% python3 -q
>>> import numpy as np
>>> np.set_printoptions(precision=2, suppress=True, linewidth=140)
>>> def tidy(a):
...     return np.round(a, 2) + 0
... 
>>> X = np.array([[0, 0, 0, 3, 4],
...     [0, 0, -1, -2, 4],
...     [0, 1, 0, 4, -4],
...     [-3, 2, -4, 0, 0],
...     [-4, -4, 4, 0, 0]])
>>> left, sigma, Vt = np.linalg.svd(X)
>>> vecs = Vt[:(sigma > 1e-8).sum()]
>>> rng = np.random.default_rng(98670)
>>> vec = X[3] + 4 * X[1] + rng.integers(2) * np.eye(5)[3]
>>> print(vec)
[-3.  2. -8. -8. 16.]
>>> print(tidy(np.diag(vecs.T @ vecs)))
[0.95 0.38 0.69 0.99 0.99]
>>> print(np.linalg.matrix_rank(np.vstack([X, vec])))
4
>>> print(np.linalg.matrix_rank(X, rtol=0.1))
4
>>> print(tidy(np.linalg.norm(X, 2) / np.linalg.norm(X)))
0.59
>>> print(np.abs(np.diag(np.linalg.qr(X)[1])) > 1e-9)
[ True  True  True  True False]
>>> print(np.allclose(X[:-1].T @ np.linalg.lstsq(X[:-1].T, X[-1])[0], X[-1]))
True
>>> print(tidy(np.trace(np.linalg.pinv(X) @ X)))
4.0
>>> print(np.linalg.lstsq(X[:-1].T, X[-1])[2])
4
>>> vec = np.array([2, 1, -2, 2, 2])
>>> print(np.sign((X @ vec).round(6)))
[ 1  1  1  1 -1]
>>> print(X * vec)
[[ 0  0  0  6  8]
 [ 0  0  2 -4  8]
 [ 0  1  0  8 -8]
 [-6  2  8  0  0]
 [-8 -4 -8  0  0]]
>>> print(X @ vec)
[ 14   6   1   4 -20]
>>> print(np.einsum("ij,j->i", X, vec))
[ 14   6   1   4 -20]
>>> print(X @ (2 * vec))
[ 28  12   2   8 -40]
>>> A2 = np.array([[2, 2, 1, 2, 0],
...     [0, 0, 1, 2, 0],
...     [2, 0, 0, 0, 1],
...     [2, 0, 1, 1, 1],
...     [1, 0, 2, 0, 2]])
>>> arr = np.triu(A2, 1)
>>> print(arr)
[[0 2 1 2 0]
 [0 0 1 2 0]
 [0 0 0 0 1]
 [0 0 0 0 1]
 [0 0 0 0 0]]
>>> left, sigma, Vt = np.linalg.svd(arr)
>>> vecs = Vt[:(sigma > 1e-8).sum()]
>>> vec = arr[1] + 5 * arr[0] + rng.integers(2) * np.eye(5)[4]
>>> print(vec)
[ 0. 10.  6. 12.  0.]
>>> print(tidy(np.linalg.norm(vec - vecs.T @ vecs @ vec)))
0.0
>>> print(np.linalg.matrix_rank(np.vstack([arr, vec])))
3
>>> print(np.allclose(vecs.T @ vecs @ vec, vec))
True
>>> print(tidy(vecs.T @ vecs))
[[0.  0.  0.  0.  0. ]
 [0.  1.  0.  0.  0. ]
 [0.  0.  0.2 0.4 0. ]
 [0.  0.  0.4 0.8 0. ]
 [0.  0.  0.  0.  1. ]]
>>> r = np.linalg.matrix_rank(arr)
>>> print(r)
3
>>> ns = np.linalg.svd(arr)[2][r:].T
>>> print(np.linalg.matrix_rank(arr.T @ arr), np.linalg.matrix_rank(arr @ arr.T))
3 3
>>> print(tidy(ns @ ns.T))
[[ 1.   0.   0.   0.   0. ]
 [ 0.   0.   0.   0.   0. ]
 [ 0.   0.   0.8 -0.4  0. ]
 [ 0.   0.  -0.4  0.2  0. ]
 [ 0.   0.   0.   0.   0. ]]
>>> print([int(np.linalg.matrix_rank(arr[:, :j + 1])) for j in range(5)])
[0, 1, 2, 2, 3]
>>> print([int(np.linalg.matrix_rank(np.delete(arr, i, axis=0))) for i in range(5)])
[2, 2, 3, 3, 3]
>>> print(np.allclose(arr @ ns, 0))
True
>>> mat = np.array([[0, 1, -1, 0, 0, 2, 0, 0],
...     [0, -2, 0, 0, 2, 0, 0, 0],
...     [0, 3, 0, 0, 0, 3, 3, 0],
...     [0, 0, 0, 0, 0, 0, 0, 0],
...     [0, 0, 0, 0, 0, 0, 0, 0],
...     [0, 0, 0, 0, 0, 0, 0, 0],
...     [-3, 0, 0, 0, 1, 0, 2, -3],
...     [0, 0, 0, 0, 0, 0, 0, 0]])
>>> print(tidy(mat @ np.linalg.pinv(mat) @ mat))
[[ 0.  1. -1.  0.  0.  2.  0.  0.]
 [ 0. -2.  0.  0.  2.  0.  0.  0.]
 [ 0.  3.  0.  0.  0.  3.  3.  0.]
 [ 0.  0.  0.  0.  0.  0.  0.  0.]
 [ 0.  0.  0.  0.  0.  0.  0.  0.]
 [ 0.  0.  0.  0.  0.  0.  0.  0.]
 [-3.  0.  0.  0.  1.  0.  2. -3.]
 [ 0.  0.  0.  0.  0.  0.  0.  0.]]
>>> print(np.abs(np.diag(np.linalg.qr(mat)[1])) > 1e-9)
[ True  True  True False  True False False False]
>>> print(np.unique(mat.round(6), axis=0).shape)
(5, 8)
>>> left, sigma, Vt = np.linalg.svd(mat)
>>> print(np.argmax(sigma[:-1] / (sigma[1:] + 1e-6)) + 1)
4
>>> A2 = left[:, :4] @ np.diag(sigma[:4]) @ Vt[:4]
>>> print(tidy(np.abs(mat - A2).max()))
0.0
>>> print(np.linalg.matrix_rank(A2))
4
>>> print(np.linalg.matrix_rank(mat, rtol=0.05))
4
>>> print(tidy(A2))
[[ 0.  1. -1.  0.  0.  2.  0.  0.]
 [ 0. -2.  0.  0.  2.  0.  0.  0.]
 [ 0.  3.  0.  0.  0.  3.  3.  0.]
 [ 0.  0.  0.  0.  0.  0.  0.  0.]
 [ 0.  0.  0.  0.  0.  0.  0.  0.]
 [ 0.  0.  0.  0.  0.  0.  0.  0.]
 [-3.  0.  0.  0.  1.  0.  2. -3.]
 [ 0.  0.  0.  0.  0.  0.  0.  0.]]
>>> left, sigma, Vt = np.linalg.svd(mat)
>>> vecs = Vt[:(sigma > 1e-8).sum()]
>>> vec = mat[3] + 5 * mat[1] + rng.integers(2) * np.eye(8)[0]
>>> print(vec)
[  0. -10.   0.   0.  10.   0.   0.   0.]
>>> print(tidy(np.linalg.norm(vec - vecs.T @ vecs @ vec)))
0.0
>>> print(tidy(np.diag(vecs.T @ vecs)))
[0.48 0.6  0.36 0.   0.6  0.74 0.74 0.48]
>>> print(tidy(vecs.T @ vecs))
[[ 0.48  0.    0.11  0.    0.    0.05 -0.05  0.48]
 [ 0.    0.6   0.    0.   -0.4   0.2   0.2   0.  ]
 [ 0.11  0.    0.36  0.    0.   -0.32  0.32  0.11]
 [ 0.    0.    0.    0.    0.    0.    0.    0.  ]
 [ 0.   -0.4   0.    0.    0.6   0.2   0.2   0.  ]
 [ 0.05  0.2  -0.32  0.    0.2   0.74  0.06  0.05]
 [-0.05  0.2   0.32  0.    0.2   0.06  0.74 -0.05]
 [ 0.48  0.    0.11  0.    0.    0.05 -0.05  0.48]]
>>> print(tidy(np.linalg.det(mat)))
0.0
>>> print(mat @ mat)
[[ 0 -5  0  0  2 -3 -3  0]
 [ 0  4  0  0 -4  0  0  0]
 [-9 -6  0  0  9  0  6 -9]
 [ 0  0  0  0  0  0  0  0]
 [ 0  0  0  0  0  0  0  0]
 [ 0  0  0  0  0  0  0  0]
 [-6 -3  3  0  2 -6  4 -6]
 [ 0  0  0  0  0  0  0  0]]
>>> print(tidy(np.abs(np.linalg.eigvals(mat)).max()))
3.0
>>> print(np.linalg.matrix_power(mat, 2))
[[ 0 -5  0  0  2 -3 -3  0]
 [ 0  4  0  0 -4  0  0  0]
 [-9 -6  0  0  9  0  6 -9]
 [ 0  0  0  0  0  0  0  0]
 [ 0  0  0  0  0  0  0  0]
 [ 0  0  0  0  0  0  0  0]
 [-6 -3  3  0  2 -6  4 -6]
 [ 0  0  0  0  0  0  0  0]]
>>> print(np.allclose(mat @ mat.T, mat.T @ mat))
False
>>> A = np.triu(rng.random((8, 8)) < 0.3, 1).astype(int)
>>> A = A + A.T
>>> print(A)
[[0 0 1 0 1 0 0 1]
 [0 0 0 0 0 0 1 1]
 [1 0 0 0 0 1 0 0]
 [0 0 0 0 1 0 0 0]
 [1 0 0 1 0 0 0 0]
 [0 0 1 0 0 0 0 0]
 [0 1 0 0 0 0 0 0]
 [1 1 0 0 0 0 0 0]]
>>> print((A + A.T) / 2)
[[0. 0. 1. 0. 1. 0. 0. 1.]
 [0. 0. 0. 0. 0. 0. 1. 1.]
 [1. 0. 0. 0. 0. 1. 0. 0.]
 [0. 0. 0. 0. 1. 0. 0. 0.]
 [1. 0. 0. 1. 0. 0. 0. 0.]
 [0. 0. 1. 0. 0. 0. 0. 0.]
 [0. 1. 0. 0. 0. 0. 0. 0.]
 [1. 1. 0. 0. 0. 0. 0. 0.]]
>>> print(A @ A)
[[3 1 0 1 0 1 0 0]
 [1 2 0 0 0 0 0 0]
 [0 0 2 0 1 0 0 1]
 [1 0 0 1 0 0 0 0]
 [0 0 1 0 2 0 0 1]
 [1 0 0 0 0 1 0 0]
 [0 0 0 0 0 0 1 1]
 [0 0 1 0 1 0 1 2]]
>>> print(np.allclose(A, A.T))
True
>>> print(tidy(np.abs(np.linalg.eigvals(A)).max()))
2.03
>>> print(np.trace(A))
0
>>> print(tidy(np.linalg.det(A)))
1.0
>>> print(np.allclose(A @ A.T, A.T @ A))
True
>>> J = np.load("out1.npy")
>>> print(J)
[[ 3  2  1 -2]
 [-3 -3 -3  3]
 [ 2  3  0  2]
 [-1 -3 -2  0]
 [ 2  3  0  2]
 [-1 -3 -2 -3]
 [ 1 -1  1  0]]
>>> # row 4 repeats row 2
>>> P = J @ np.linalg.solve(J.T @ J, J.T)
>>> print(tidy(P @ J[:, 2]))
[ 1. -3.  0. -2.  0. -2.  1.]
>>> print(np.allclose(P @ P, P))
True
>>> print(tidy(np.linalg.norm(J) ** 2 / np.linalg.norm(J, 2) ** 2))
1.51
>>> print(tidy(np.linalg.norm(J[1] - J[4])))
8.43
>>> print(tidy(np.linalg.norm(J, 2)))
9.22
>>> print(tidy(np.linalg.norm(J, 1)), tidy(np.linalg.norm(J, np.inf)))
18.0 12.0
>>> m1 = np.array([[1, 0, 0, 0, 0, 0, 0, 0],
...     [0, 1, 0, 0, 0, 0, 0, 0],
...     [-2, -2, 1, 0, 0, 0, 0, 0],
...     [1, 1, 2, 1, 0, 0, 0, 0],
...     [2, 2, 0, 1, 1, 0, 0, 0],
...     [1, 1, 0, -1, 1, 1, 0, 0],
...     [1, -1, 1, 1, 1, -1, 1, 0],
...     [0, -1, -1, 2, 1, -1, 1, 1]])
>>> vec = np.array([-2, 2, -6, -5, 9, 0, -9, 9])
>>> rhs = m1 @ vec
>>> b, lr = np.zeros(8), 1 / np.linalg.norm(m1, 2) ** 2
>>> for i in range(40):
...     b -= lr * m1.T @ (m1 @ b - rhs)
...     if i % 10 == 0: print(i, round(np.linalg.norm(m1 @ b - rhs), 2))
... 
0 18.55
10 5.02
20 2.79
30 1.8
>>> print(tidy(np.linalg.cond(m1)))
122.44
>>> A2 = np.linalg.invert(m1)
Traceback (most recent call last):
  File "<python-input-91>", line 1, in <module>
    A2 = np.linalg.invert(m1)
         ^^^^^^^^^^^^^^^^
AttributeError: module 'numpy.linalg' has no attribute 'invert'
>>> A2 = np.linalg.inv(m1)
>>> print(np.allclose(A2, m1.T))
False
>>> print(tidy(np.linalg.slogdet(m1)[0]))
1.0
>>> print(tidy(A2))
[[  1.   0.   0.   0.   0.   0.   0.   0.]
 [  0.   1.   0.   0.   0.   0.   0.   0.]
 [  2.   2.   1.   0.   0.   0.   0.   0.]
 [ -5.  -5.  -2.   1.   0.   0.   0.   0.]
 [  3.   3.   2.  -1.   1.   0.   0.   0.]
 [ -9.  -9.  -4.   2.  -1.   1.   0.   0.]
 [-10.  -8.  -5.   2.  -2.   1.   1.   0.]
 [ 10.   9.   4.  -1.   0.   0.  -1.   1.]]
>>> print(tidy(np.linalg.det(m1) * np.linalg.det(A2)))
1.0
>>> print((np.abs(A2) > 1e-9).astype(int))
[[1 0 0 0 0 0 0 0]
 [0 1 0 0 0 0 0 0]
 [1 1 1 0 0 0 0 0]
 [1 1 1 1 0 0 0 0]
 [1 1 1 1 1 0 0 0]
 [1 1 1 1 1 1 0 0]
 [1 1 1 1 1 1 1 0]
 [1 1 1 1 0 0 1 1]]
>>> print(tidy(m1 @ A2))
[[1. 0. 0. 0. 0. 0. 0. 0.]
 [0. 1. 0. 0. 0. 0. 0. 0.]
 [0. 0. 1. 0. 0. 0. 0. 0.]
 [0. 0. 0. 1. 0. 0. 0. 0.]
 [0. 0. 0. 0. 1. 0. 0. 0.]
 [0. 0. 0. 0. 0. 1. 0. 0.]
 [0. 0. 0. 0. 0. 0. 1. 0.]
 [0. 0. 0. 0. 0. 0. 0. 1.]]
>>> vec = np.array([0, 5, 2, 2, 2, 5, 3, 3])
>>> rhs = m1 @ vec
>>> print(rhs)
[ 0  5 -8 11 14 10 -1  0]
>>> print(tidy(np.linalg.solve(m1, m1[:, 5])))
[0. 0. 0. 0. 0. 1. 0. 0.]
>>> print(tidy(np.linalg.solve(m1.T, m1[7])))
[0. 0. 0. 0. 0. 0. 0. 1.]
>>> print(tidy(np.linalg.solve(m1, rhs + m1[:, 0])))
[1. 5. 2. 2. 2. 5. 3. 3.]
>>> A2 = m1 + rng.integers(-2, 3, (8, 7)) @ rng.integers(-2, 3, (7, 8))
>>> print(A2)
[[ -1   6  -9  -2   0 -11  -8   0]
 [  1   0   0   7   3  -8  -1   5]
 [ -1  -3   2  -7  -3   0   1  -5]
 [  1  -7  11  -1  -6   4   2   9]
 [  7   3   1  -3  -4  -2  -1 -20]
 [ -1  -1   3   4   5   0   2   6]
 [  1  -5   5  -8  -1   0   6  -1]
 [  4   0  -4   3   6   1   6   0]]
>>> print(np.abs(A2 - m1).sum(axis=1))
[38 26 19 40 39 25 26 22]
>>> print(A2 - m1)
[[ -2   6  -9  -2   0 -11  -8   0]
 [  1  -1   0   7   3  -8  -1   5]
 [  1  -1   1  -7  -3   0   1  -5]
 [  0  -8   9  -2  -6   4   2   9]
 [  5   1   1  -4  -5  -2  -1 -20]
 [ -2  -2   3   5   4  -1   2   6]
 [  0  -4   4  -9  -2   1   5  -1]
 [  4   1  -3   1   5   2   5  -1]]
>>> print(np.trace(A2))
2
>>> print(tidy(np.sort(np.abs(np.linalg.eigvals(A2)))))
[ 1.3   5.63  5.63  8.19 10.92 10.92 11.88 11.88]
>>> print((A2 - A2.T) / 2)
[[  0.    2.5  -4.   -1.5  -3.5  -5.   -4.5  -2. ]
 [ -2.5   0.    1.5   7.    0.   -3.5   2.    2.5]
 [  4.   -1.5   0.   -9.   -2.   -1.5  -2.   -0.5]
 [  1.5  -7.    9.    0.   -1.5   0.    5.    3. ]
 [  3.5   0.    2.    1.5   0.   -3.5   0.  -13. ]
 [  5.    3.5   1.5   0.    3.5   0.    1.    2.5]
 [  4.5  -2.    2.   -5.    0.   -1.    0.   -3.5]
 [  2.   -2.5   0.5  -3.   13.   -2.5   3.5   0. ]]
>>> print(np.allclose(A2 @ A2.T, A2.T @ A2))
False
>>> print(np.linalg.matrix_power(A2, 2))
[[  17   86 -104  129   10  -45  -81   -1]
 [  54  -21   22  -27  -63   16   11  -44]
 [ -51   23  -42  -40    8    8  -22  -29]
 [ -28  -52  -18  -82   48   62   88   43]
 [-115   55  -29  -45  -89 -125 -190   52]
 [  62  -38   50  -43  -22   31   63  -86]
 [ -24   14  -54 -112   10   -2   17 -108]
 [  50    2   28  -45  -31  -44    2  -73]]
>>> K = np.eye(3, dtype=int)[rng.permutation(3)]
>>> print(K)
[[1 0 0]
 [0 1 0]
 [0 0 1]]
>>> # keeps lengths
>>> ev, vecs = np.linalg.eig(K)
>>> print(tidy(np.sort(np.linalg.eigvals(K.T))))
[1. 1. 1.]
>>> print(tidy(np.sort(np.linalg.eigvals(np.linalg.inv(K)))))
[1. 1. 1.]
>>> print(tidy(np.sort(np.linalg.eigvals(K @ K))))
[1. 1. 1.]
>>> ev, vecs = np.linalg.eigh(K)
>>> vec = np.array([-1, 1, 1])
>>> print(vec @ K @ vec)
3
>>> print(vec @ K @ vec / (vec @ vec), ev[0], ev[-1])
1.0 1.0 1.0
>>> print(vecs * np.abs(ev) @ vecs.T)
[[1. 0. 0.]
 [0. 1. 0.]
 [0. 0. 1.]]
>>> print(tidy(np.linalg.eigvalsh(K[1:, 1:])))
[1. 1.]
>>> print(vecs * np.sqrt(ev) @ vecs.T)
[[1. 0. 0.]
 [0. 1. 0.]
 [0. 0. 1.]]
>>> print(K[:, 1] @ K[:, 0])
0
>>> print(K.T @ K)
[[1 0 0]
 [0 1 0]
 [0 0 1]]
>>> print(tidy(np.linalg.svd(K, compute_uv=False)))
[1. 1. 1.]
>>> r0 = np.array([-5, 8, -9, -5, 5, 6, 0])
>>> M = r0[np.abs(np.subtract.outer(np.arange(7), np.arange(7)))]
>>> print(M)
[[-5  8 -9 -5  5  6  0]
 [ 8 -5  8 -9 -5  5  6]
 [-9  8 -5  8 -9 -5  5]
 [-5 -9  8 -5  8 -9 -5]
 [ 5 -5 -9  8 -5  8 -9]
 [ 6  5 -5 -9  8 -5  8]
 [ 0  6  5 -5 -9  8 -5]]
>>> # equal to its transpose
>>> print(np.linalg.matrix_power(M, 2))
[[ 256 -102   39 -108   -1  110   31]
 [-102  320 -174   -1  -68   47  110]
 [  39 -174  365 -159  -16  -68   -1]
 [-108   -1 -159  365 -159   -1 -108]
 [  -1  -68  -16 -159  365 -174   39]
 [ 110   47  -68   -1 -174  320 -102]
 [  31  110   -1 -108   39 -102  256]]
>>> print((M + M.T) / 2)
[[-5.  8. -9. -5.  5.  6.  0.]
 [ 8. -5.  8. -9. -5.  5.  6.]
 [-9.  8. -5.  8. -9. -5.  5.]
 [-5. -9.  8. -5.  8. -9. -5.]
 [ 5. -5. -9.  8. -5.  8. -9.]
 [ 6.  5. -5. -9.  8. -5.  8.]
 [ 0.  6.  5. -5. -9.  8. -5.]]
>>> print(np.allclose(M, M.T))
True
>>> print(tidy(np.abs(np.linalg.eigvals(M)).max()))
26.68
>>> M.inv()
Traceback (most recent call last):
  File "<python-input-139>", line 1, in <module>
    M.inv()
    ^^^^^
AttributeError: 'numpy.ndarray' object has no attribute 'inv'
>>> print(np.allclose(M @ M.T, M.T @ M))
True
